$ python -q
>>> import numpy as np
>>> import numpy.linalg as la
>>> np.set_printoptions(suppress=True, linewidth=160)
>>> def rd(a):
...     return np.round(a, 3) + 0
... 
>>> Y = np.array([[2, -5, -4, -3, 2, -3, -3, 0, -2, -1],
...     [-5, 2, 1, -1, 1, 1, 0, -5, -4, 0],
...     [-1, 4, 3, -3, -1, -5, 4, 5, 1, -5],
...     [2, 5, -5, 2, -3, 0, 3, 2, -2, 2],
...     [1, 1, -4, 0, 0, -1, -4, -5, -5, 2],
...     [-2, 3, 1, -3, 4, -4, -2, 1, -3, 5],
...     [-3, 1, -4, 1, -3, -3, 2, 2, -4, -3],
...     [-5, -3, 5, 4, 0, -4, -2, -5, -4, -1],
...     [3, 3, -5, 0, -2, -3, -4, -2, 0, -5],
...     [-2, -4, 1, 2, 0, 1, 5, -2, -4, 1]])
>>> Y[-1] = Y[0]
>>> data = Y + 0.02 * np.eye(10)
>>> print(data)
[[ 2.02 -5.   -4.   -3.    2.   -3.   -3.    0.   -2.   -1.  ]
 [-5.    2.02  1.   -1.    1.    1.    0.   -5.   -4.    0.  ]
 [-1.    4.    3.02 -3.   -1.   -5.    4.    5.    1.   -5.  ]
 [ 2.    5.   -5.    2.02 -3.    0.    3.    2.   -2.    2.  ]
 [ 1.    1.   -4.    0.    0.02 -1.   -4.   -5.   -5.    2.  ]
 [-2.    3.    1.   -3.    4.   -3.98 -2.    1.   -3.    5.  ]
 [-3.    1.   -4.    1.   -3.   -3.    2.02  2.   -4.   -3.  ]
 [-5.   -3.    5.    4.    0.   -4.   -2.   -4.98 -4.   -1.  ]
 [ 3.    3.   -5.    0.   -2.   -3.   -4.   -2.    0.02 -5.  ]
 [ 2.   -5.   -4.   -3.    2.   -3.   -3.    0.   -2.   -0.98]]
>>> Y = np.array([[-1, -3],
...     [1, 1],
...     [1, 2],
...     [-2, 1],
...     [3, 2],
...     [2, -3],
...     [1, 0],
...     [3, 1],
...     [2, -2],
...     [-1, 2]])
>>> print(rd(np.einsum("ij,ij->i", data, data)))
[ 81.08  74.08 128.12  88.08  89.    93.84  78.08 136.8  101.    80.96]
>>> print(la.matrix_rank(np.vstack([data, Y.T])))
10
>>> mat = np.load("sample1.npy")
>>> print(mat)
[[ 14.031   8.031   4.016  17.974  13.989   4.029   1.994]
 [ -7.01   -3.972  -2.026  -8.992  -7.001  -1.988  -1.016]
 [ -6.982  -4.027  -2.022  -9.007  -6.977  -1.995  -0.977]
 [ 13.995   8.039   4.017  17.99   14.016   4.027   2.027]
 [-21.009 -12.021  -6.017 -26.998 -21.008  -6.011  -2.984]
 [ 21.003  12.004   6.001  26.98   20.975   6.002   3.003]
 [ -0.023   0.039   0.039  -0.002  -0.02    0.006  -0.024]
 [-13.991  -8.023  -4.001 -18.005 -14.006  -4.021  -2.019]
 [  6.998   3.999   1.98    9.      6.985   1.975   1.015]
 [ 20.99   11.994   6.011  27.028  21.023   6.005   3.021]
 [-21.001 -11.985  -5.99  -26.982 -20.976  -6.003  -3.029]]
>>> U, s, Vt = la.svd(mat)
>>> print(np.argmax(s[:-1] / (s[1:] + 1e-6)) + 1)
1
>>> print(rd(s))
[102.005   0.1     0.062   0.055   0.045   0.033   0.019]
>>> Y = U[:, :1] @ np.diag(s[:1]) @ Vt[:1]
>>> print(la.matrix_rank(Y))
1
>>> print(la.matrix_rank(mat, rtol=0.05))
1
>>> print(rd(la.norm(mat - Y, 2)), rd(s[1]))
0.1 0.1
>>> print(rd(la.norm(mat - Y) / la.norm(mat)))
0.001
>>> print(rd(np.abs(mat - Y).max()))
0.041
>>> t = np.radians(72)
>>> Rm = np.eye(7)
>>> Rm[3, 3] = Rm[2, 2] = np.cos(t)
>>> Rm[3, 2], Rm[2, 3] = -np.sin(t), np.sin(t)
>>> print(rd(Rm))
[[ 1.     0.     0.     0.     0.     0.     0.   ]
 [ 0.     1.     0.     0.     0.     0.     0.   ]
 [ 0.     0.     0.309  0.951  0.     0.     0.   ]
 [ 0.     0.    -0.951  0.309  0.     0.     0.   ]
 [ 0.     0.     0.     0.     1.     0.     0.   ]
 [ 0.     0.     0.     0.     0.     1.     0.   ]
 [ 0.     0.     0.     0.     0.     0.     1.   ]]
>>> Y = mat @ Rm.T
>>> print(np.allclose(mat @ mat.T, Y @ Y.T))
True
>>> print(np.allclose(la.norm(mat, axis=1), la.norm(Y, axis=1)))
True
>>> print((Rm != 0).astype(int))
[[1 0 0 0 0 0 0]
 [0 1 0 0 0 0 0]
 [0 0 1 1 0 0 0]
 [0 0 1 1 0 0 0]
 [0 0 0 0 1 0 0]
 [0 0 0 0 0 1 0]
 [0 0 0 0 0 0 1]]
>>> print(np.flatnonzero(la.matrix_power((Rm != 0) + (Rm.T != 0) + np.eye(7), 7)[6]))
[6]
>>> print((la.matrix_power((Rm != 0) + (Rm.T != 0) + np.eye(7), 7) > 0).astype(int))
[[1 0 0 0 0 0 0]
 [0 1 0 0 0 0 0]
 [0 0 1 1 0 0 0]
 [0 0 1 1 0 0 0]
 [0 0 0 0 1 0 0]
 [0 0 0 0 0 1 0]
 [0 0 0 0 0 0 1]]
>>> print(rd(np.sort(la.eigvals(Rm).real)))
[0.309 0.309 1.    1.    1.    1.    1.   ]
>>> print(rd(Rm @ Rm))
[[ 1.     0.     0.     0.     0.     0.     0.   ]
 [ 0.     1.     0.     0.     0.     0.     0.   ]
 [ 0.     0.    -0.809  0.588  0.     0.     0.   ]
 [ 0.     0.    -0.588 -0.809  0.     0.     0.   ]
 [ 0.     0.     0.     0.     1.     0.     0.   ]
 [ 0.     0.     0.     0.     0.     1.     0.   ]
 [ 0.     0.     0.     0.     0.     0.     1.   ]]
>>> X = np.array([[0, 5, 0, 0, 0, 0],
...     [-5, -4, 0, 0, 0, 0],
...     [-2, 3, 0, 0, 0, 0],
...     [0, 0, 0, 5, 0, 0],
...     [0, 0, -5, -4, 0, 0],
...     [0, 0, -2, 3, 0, 0],
...     [0, 0, 0, 0, 0, 5],
...     [0, 0, 0, 0, -5, -4],
...     [0, 0, 0, 0, -2, 3]])
>>> W1 = np.array([[-1, 2, 2, -2, 2],
...     [-2, 2, -1, -1, 1],
...     [-1, 2, -2, 2, 1],
...     [1, -1, -1, -2, 0],
...     [-2, -2, -1, 1, 2],
...     [-1, -2, -1, -1, -2]])
>>> beta = np.array([1, -1, -1, -2, -1])
>>> act = np.maximum(X @ W1 + beta, 0)
>>> print(rd((act > 0).mean(axis=0)))
[0.667 0.333 0.222 0.111 0.111]
>>> basis = np.array([[1, -2, -2], [2, 0, -1], [0, -3, 1], [2, 1, 1], [-2, 3, 2]])
>>> print(act @ basis)
[[ 10  12  -1]
 [ 38 -16 -16]
 [  2   0  -1]
 [  6 -12 -12]
 [  2 -43   9]
 [  6 -12 -12]
 [  0   0   0]
 [ 49 -54 -39]
 [  2  -4  -4]]
>>> print((act @ basis).round(6).argmax(axis=1))
[1 0 0 0 2 0 0 0 0]
>>> x0 = np.array([2, 1, 0, -1, 0, -2])
>>> a = np.maximum(X @ x0, 0)
>>> print(X * (a > 1e-9)[:, None])
[[ 0  5  0  0  0  0]
 [ 0  0  0  0  0  0]
 [ 0  0  0  0  0  0]
 [ 0  0  0  0  0  0]
 [ 0  0 -5 -4  0  0]
 [ 0  0  0  0  0  0]
 [ 0  0  0  0  0  0]
 [ 0  0  0  0 -5 -4]
 [ 0  0  0  0  0  0]]
>>> print(a)
[5 0 0 0 4 0 0 8 0]
>>> Y = np.c_[X[:, :2] @ np.array([[3, 1], [6, 5]]), np.array([-1, -1, -2, -3, 3, -3, 1, -1, 2])]
>>> print(Y)
[[ 30  25  -1]
 [-39 -25  -1]
 [ 12  13  -2]
 [  0   0  -3]
 [  0   0   3]
 [  0   0  -3]
 [  0   0   1]
 [  0   0  -1]
 [  0   0   2]]
>>> print(la.matrix_rank(np.c_[X, Y]))
7
>>> print(rd(la.lstsq(X, Y[:, 0])[0]))
[3. 6. 0. 0. 0. 0.]
>>> print(rd(la.norm(Y - X @ la.lstsq(X, Y)[0], axis=0)))
[0.    0.    1.535]
>>> print(la.matrix_rank(Y))
3
>>> def softmax(z):
...     e = np.exp(z - z.max(axis=-1, keepdims=True))
...     return e / e.sum(axis=-1, keepdims=True)
... 
>>> print(rd(softmax(X).sum(axis=1)))
[1. 1. 1. 1. 1. 1. 1. 1. 1.]
>>> print(rd(softmax(10 * X[6])))
[0. 0. 0. 0. 0. 1.]
>>> att = X @ X.T / np.sqrt(6)
>>> print(rd(softmax(att)[6] @ X))
[ 0.     0.     0.     0.    -0.033  4.966]
>>> print(rd(softmax(att + np.triu(np.full(att.shape, -np.inf), 1))))
[[1.    0.    0.    0.    0.    0.    0.    0.    0.   ]
 [0.    1.    0.    0.    0.    0.    0.    0.    0.   ]
 [0.693 0.001 0.306 0.    0.    0.    0.    0.    0.   ]
 [0.    0.    0.    1.    0.    0.    0.    0.    0.   ]
 [0.    0.    0.    0.    1.    0.    0.    0.    0.   ]
 [0.002 0.002 0.002 0.69  0.001 0.305 0.    0.    0.   ]
 [0.    0.    0.    0.    0.    0.    1.    0.    0.   ]
 [0.    0.    0.    0.    0.    0.    0.    1.    0.   ]
 [0.002 0.002 0.002 0.002 0.002 0.002 0.687 0.001 0.304]]
>>> J = np.load("data.npy")
>>> print(J)
[[ 0 -2 -1  2  1  1 -1]
 [-1  2  2  2  1  2 -1]
 [-1 -1  2 -1  2  2  0]
 [ 0 -2 -1  2  1  1 -1]
 [ 0 -1  2  0  2 -1 -2]]
>>> # rank 4
>>> print(np.argsort(-la.norm(J, axis=0).round(6), kind="stable")[:3])
[1 2 3]
>>> print(rd(la.norm(J, 2) / la.norm(J)))
0.668
>>> print(la.cond(J) > 100)
True
>>> gram = J.T @ J
>>> print(np.trace(gram), (J ** 2).sum())
72 72
>>> print((J @ J.T).shape)
(5, 5)
>>> feats = np.load("mat.npy")
>>> print(feats)
[[-1.98 -2.   -1.   -2.  ]
 [ 0.   -1.98  2.    0.  ]
 [-1.    0.   -0.98 -2.  ]
 [-2.   -2.   -1.   -1.98]]
>>> x0 = np.array([0, 0, 3, 0])
>>> print(np.einsum("ij,j->i", feats, x0))
[-3.    6.   -2.94 -3.  ]
>>> print(rd(feats @ np.ones(4)))
[-6.98  0.02 -3.98 -6.98]
>>> rng = np.random.default_rng(24)
>>> lab = rng.permutation(4)
>>> Y = feats[:, lab] * rng.choice([-1, 1], 4)
>>> print(Y)
[[ 1.   -2.   -2.    1.98]
 [-2.   -1.98  0.   -0.  ]
 [ 0.98  0.   -2.    1.  ]
 [ 1.   -2.   -1.98  2.  ]]
>>> U, _, Vt = la.svd(feats.T @ Y)
>>> print(lab)
[2 1 3 0]
>>> print(rd(la.lstsq(feats, Y)[0]))
[[ 0.  0.  0. -1.]
 [ 0.  1.  0.  0.]
 [-1.  0.  0.  0.]
 [ 0.  0.  1.  0.]]
>>> U, s, Vt = la.svd(feats, full_matrices=False)
>>> print(rd(s))
[5.48  2.989 0.87  0.014]
>>> print(rd(np.cumsum(s ** 2) / np.sum(s ** 2)))
[0.756 0.981 1.    1.   ]
>>> print(np.allclose(U * s @ Vt, feats))
True
>>> rk = la.matrix_rank(J)
>>> print(rk)
4
>>> null = la.svd(J)[2][rk:].T
>>> print(np.allclose(J @ null, 0))
True
>>> print(rd(J @ null))
[[0. 0. 0.]
 [0. 0. 0.]
 [0. 0. 0.]
 [0. 0. 0.]
 [0. 0. 0.]]
>>> Y = np.array([[5, 2], [4, 0]])
>>> basis = np.kron(Y, feats)
>>> print(basis)
[[ -9.9  -10.    -5.   -10.    -3.96  -4.    -2.    -4.  ]
 [  0.    -9.9   10.     0.     0.    -3.96   4.     0.  ]
 [ -5.     0.    -4.9  -10.    -2.     0.    -1.96  -4.  ]
 [-10.   -10.    -5.    -9.9   -4.    -4.    -2.    -3.96]
 [ -7.92  -8.    -4.    -8.    -0.    -0.    -0.    -0.  ]
 [  0.    -7.92   8.     0.     0.    -0.     0.     0.  ]
 [ -4.     0.    -3.92  -8.    -0.     0.    -0.    -0.  ]
 [ -8.    -8.    -4.    -7.92  -0.    -0.    -0.    -0.  ]]
>>> A = np.loadtxt("test11.csv", delimiter=",")
>>> print(A)
[[ 18.   9. -10.  -5.   9.  -5.   6. -15.  10.   6.   6.]
 [  9.  18.   8. -11.  14.   6.  -7.   0.  -4. -10.  -5.]
 [-10.   8. -10.   7.   0. -13.   9.   1.  -9.  10.  -4.]
 [ -5. -11.   7. -14.   5.   4.   0.   1.   2.  -2. -12.]
 [  9.  14.   0.   5.  14.   4.   8.  -6.  -3.  -3.   5.]
 [ -5.   6. -13.   4.   4.  16.  -3.  -1.  -2.   4. -11.]
 [  6.  -7.   9.   0.   8.  -3.   6.  -3.  11.   3.   1.]
 [-15.   0.   1.   1.  -6.  -1.  -3.  -6.   8. -14.   0.]
 [ 10.  -4.  -9.   2.  -3.  -2.  11.   8.   6.   2.  -4.]
 [  6. -10.  10.  -2.  -3.   4.   3. -14.   2.  16.  -3.]
 [  6.  -5.  -4. -12.   5. -11.   1.   0.  -4.  -3.   2.]]
>>> # symmetric
>>> W1 = np.array([[1, -5, 2, 5, 0],
...     [-4, -4, -5, -2, -8],
...     [2, -8, 6, -3, 3],
...     [-1, 1, 7, -6, -8],
...     [-4, 0, -6, -6, -1],
...     [8, -8, -6, 8, 0],
...     [2, -3, 2, 3, -3],
...     [2, -8, 2, 6, 0],
...     [-5, 6, -3, 7, -9],
...     [9, 8, 2, 2, 1],
...     [-1, 8, 9, -7, 9]])
>>> beta = np.array([1, 3, 3, 2, 0])
>>> act = np.maximum(A @ W1 + beta, 0)
>>> print(la.matrix_rank(act))
5
>>> basis = np.array([[2, -2], [-2, 2], [0, -1], [-1, 2], [0, 2]])
>>> print((act @ basis).round(6).argmax(axis=1))
[1 0 1 1 0 1 1 1 1 0 1]
>>> x0 = np.array([5, -3, -5, 2, -4, 3, 5, 4, -2, 1, 0])
>>> target = A @ x0
>>> print(target)
[   8. -146.   28.  -65.  -12.   51.  -36. -126.  194.    1.   -2.]
>>> print(rd(la.solve(A, target)))
[ 5. -3. -5.  2. -4.  3.  5.  4. -2.  1.  0.]
>>> print(rd(la.solve(A, 5 * target)))
[ 25. -15. -25.  10. -20.  15.  25.  20. -10.   5.   0.]
>>> print(rd(la.svd(A, compute_uv=False)))
[43.575 37.592 36.638 28.003 24.515 21.434 19.91  16.657  9.637  7.57   2.265]
>>> print(np.abs(A).max())
18.0
>>> print(la.matrix_rank(A))
11
>>> M = rng.normal(size=(40, 5))
>>> M = 3 * M / la.norm(M, axis=1, keepdims=True)
>>> print(rd(M))
[[-0.579 -0.388  1.018 -2.182  1.649]
 [-1.95  -0.326  1.533  1.147 -1.194]
 [ 2.406  0.497 -1.298  0.058 -1.13 ]
 [ 0.509 -1.572  0.562 -2.074  1.285]
 [ 0.277  1.381 -0.723 -2.133 -1.394]
 [-0.28   2.27   0.661  1.517 -1.015]
 [-1.084 -0.679  2.384 -1.152 -0.593]
 [ 2.122 -1.142 -0.043 -1.76  -0.309]
 [ 0.76   1.093 -1.276 -2.314  0.494]
 [ 1.769 -0.744  0.281  0.028 -2.289]
 [-2.562 -0.064  0.466 -1.455 -0.314]
 [-1.11  -1.349 -1.807  1.638  0.015]
 [-0.823 -1.725  1.336 -1.813  0.527]
 [-1.226  0.519 -0.512  0.844 -2.501]
 [-1.106 -1.698  2.022 -0.883 -0.164]
 [-1.83  -1.047 -1.828 -0.199 -1.084]
 [ 2.138 -1.455  1.345 -0.36   0.612]
 [-2.097 -0.316 -0.54  -1.833  0.922]
 [-2.311 -0.402 -0.445 -0.024 -1.817]
 [ 0.939 -1.687 -1.184 -1.788 -0.822]
 [ 0.201  2.052 -2.014  0.597  0.578]
 [ 1.849  0.227  0.511  2.295  0.043]
 [ 0.172 -0.1    0.579  2.572 -1.417]
 [ 1.134 -2.401  0.42  -0.482  1.241]
 [ 0.939  0.912  0.643  0.345 -2.599]
 [ 0.372 -2.248  1.562 -1.165 -0.104]
 [-1.134 -0.007  0.213  0.847 -2.637]
 [ 1.294 -1.037 -0.243 -2.483  0.164]
 [ 1.533  1.945  0.724  0.659 -1.381]
 [-1.094 -0.667  0.068 -2.514 -1.018]
 [ 1.165  0.134 -0.695 -2.625  0.501]
 [ 0.099  1.899 -0.133  1.2   -1.981]
 [ 2.077 -1.852 -0.256 -0.615 -0.903]
 [-1.07  -1.596 -0.114  0.265  2.286]
 [ 1.053  1.563  0.315 -0.928  2.118]
 [ 0.423 -2.75   0.639 -0.29  -0.874]
 [-1.778 -0.201 -2.279  0.226 -0.742]
 [-0.604  0.593  0.37   2.778  0.654]
 [-1.223 -0.114  1.786  1.8   -1.03 ]
 [ 0.662 -0.675 -0.442 -1.934 -2.043]]
>>> print(rd(la.norm(data, 2) / la.norm(data)))
0.516
>>> print(la.cond(data) > 100)
True
>>> Y = np.c_[M[:, :2] @ np.array([[-1, -2], [0, 2]]), np.array([-2, 1, -2, 0, -1, -1, 0, 3, 1, 0, -1, 2, -2, 2, 3, -2, -1, 2, 1, -1, -1, 3, -1, -1, 3, -2, 1, 3, 2, 0, 1, -1, -3, 3, -2, 1, -3, -2, 1, 1])]
>>> print(rd(Y))
[[ 0.579  0.381 -2.   ]
 [ 1.95   3.248  1.   ]
 [-2.406 -3.817 -2.   ]
 [-0.509 -4.161  0.   ]
 [-0.277  2.208 -1.   ]
 [ 0.28   5.102 -1.   ]
 [ 1.084  0.81   0.   ]
 [-2.122 -6.528  3.   ]
 [-0.76   0.666  1.   ]
 [-1.769 -5.025  0.   ]
 [ 2.562  4.995 -1.   ]
 [ 1.11  -0.478  2.   ]
 [ 0.823 -1.803 -2.   ]
 [ 1.226  3.489  2.   ]
 [ 1.106 -1.185  3.   ]
 [ 1.83   1.567 -2.   ]
 [-2.138 -7.186 -1.   ]
 [ 2.097  3.562  2.   ]
 [ 2.311  3.817  1.   ]
 [-0.939 -5.252 -1.   ]
 [-0.201  3.702 -1.   ]
 [-1.849 -3.243  3.   ]
 [-0.172 -0.544 -1.   ]
 [-1.134 -7.07  -1.   ]
 [-0.939 -0.054  3.   ]
 [-0.372 -5.24  -2.   ]
 [ 1.134  2.254  1.   ]
 [-1.294 -4.663  3.   ]
 [-1.533  0.823  2.   ]
 [ 1.094  0.854  0.   ]
 [-1.165 -2.061  1.   ]
 [-0.099  3.6   -1.   ]
 [-2.077 -7.857 -3.   ]
 [ 1.07  -1.051  3.   ]
 [-1.053  1.019 -2.   ]
 [-0.423 -6.347  1.   ]
 [ 1.778  3.155 -3.   ]
 [ 0.604  2.394 -2.   ]
 [ 1.223  2.217  1.   ]
 [-0.662 -2.673  1.   ]]
>>> print(rd(la.norm(la.qr(M)[0].T @ Y, axis=0) ** 2 / ((Y ** 2).sum(axis=0) + 1e-12)))
[1.    1.    0.035]
>>> print(la.matrix_rank(Y))
3
>>> print(rd(la.norm(Y - M @ la.lstsq(M, Y)[0], axis=0)))
[ 0.     0.    11.331]
